$ python3 -q
>>> import numpy as np
>>> from numpy import linalg as LA
>>> np.set_printoptions(precision=2, suppress=True, linewidth=160)
>>> M = np.load("case10.npy")
>>> M
array([[0., 0., 1., 2., 1., 0., 3., 0.],
       [0., 0., 3., 3., 2., 1., 3., 1.],
       [1., 3., 0., 0., 0., 0., 0., 0.],
       [2., 3., 0., 0., 0., 0., 0., 0.],
       [1., 2., 0., 0., 0., 0., 0., 0.],
       [0., 1., 0., 0., 0., 0., 0., 0.],
       [3., 3., 0., 0., 0., 0., 0., 0.],
       [0., 1., 0., 0., 0., 0., 0., 0.]])
>>> vals, evecs = LA.eigh(M)
>>> x = np.array([0, 2, -2, -3, -1, 2, 1, -2])
>>> x @ M @ x
np.float64(-56.0)
>>> (np.sign(evecs[:, -1].round(6)) == np.sign(evecs[0, -1].round(6))).astype(int)
array([1, 1, 1, 1, 1, 1, 1, 1])
>>> rk = LA.matrix_rank(M)
>>> rk
np.int64(4)
>>> N = LA.svd(M)[2][rk:].T
>>> print(N.shape)
(8, 4)
>>> print([int(LA.matrix_rank(M[:i])) for i in range(1, len(M) + 1)])
[1, 2, 3, 4, 4, 4, 4, 4]
>>> np.allclose(M @ N, 0)
True
>>> feats = np.load("sample4.npy")
>>> feats
array([[ 5, -5, -3,  0, -4,  3,  4,  0,  0,  0,  0,  0],
       [-2,  1, -4,  0,  3,  1,  2,  0,  0,  0,  0,  0],
       [ 1,  4,  5,  0, -3, -3, -4,  0,  0,  0,  0,  0],
       [ 0,  0,  0,  4,  0,  0,  0,  0,  0, -5, -2, -5],
       [ 4,  2, -2,  0, -1, -4,  2,  0,  0,  0,  0,  0],
       [-4,  5,  0,  0,  5,  5,  0,  0,  0,  0,  0,  0],
       [ 5, -3,  0,  0,  2,  0, -3,  0,  0,  0,  0,  0],
       [ 0,  0,  0,  0,  0,  0,  0, -5,  4,  0,  0,  0],
       [ 0,  0,  0,  0,  0,  0,  0, -2, -3,  0,  0,  0],
       [ 0,  0,  0, -5,  0,  0,  0,  0,  0,  1, -4, -1],
       [ 0,  0,  0,  5,  0,  0,  0,  0,  0, -2,  2, -2],
       [ 0,  0,  0, -3,  0,  0,  0,  0,  0, -4, -1,  4]])
>>> rng = np.random.default_rng(519547)
>>> idx = rng.permutation(12)
>>> A2 = feats[:, idx] * rng.choice([-1, 1], 12)
>>> A2
array([[-4,  0,  0, -4, -5,  0,  0, -3,  0,  0,  3,  5],
       [ 3,  0,  0, -2,  2,  0,  0, -4,  0,  0,  1, -1],
       [-3,  0,  0,  4, -1,  0,  0,  5,  0,  0, -3, -4],
       [ 0,  0,  5,  0,  0, -5,  0,  0,  4, -2,  0,  0],
       [-1,  0,  0, -2, -4,  0,  0, -2,  0,  0, -4, -2],
       [ 5,  0,  0,  0,  4,  0,  0,  0,  0,  0,  5, -5],
       [ 2,  0,  0,  3, -5,  0,  0,  0,  0,  0,  0,  3],
       [ 0,  5,  0,  0,  0,  0, -4,  0,  0,  0,  0,  0],
       [ 0,  2,  0,  0,  0,  0,  3,  0,  0,  0,  0,  0],
       [ 0,  0,  1,  0,  0,  1,  0,  0, -5, -4,  0,  0],
       [ 0,  0,  2,  0,  0, -2,  0,  0,  5,  2,  0,  0],
       [ 0,  0, -4,  0,  0, -4,  0,  0, -3, -1,  0,  0]])
>>> U, _, Vh = LA.svd(feats.T @ A2)
>>> print(idx)
[ 4  7 11  6  0  9  8  2  3 10  5  1]
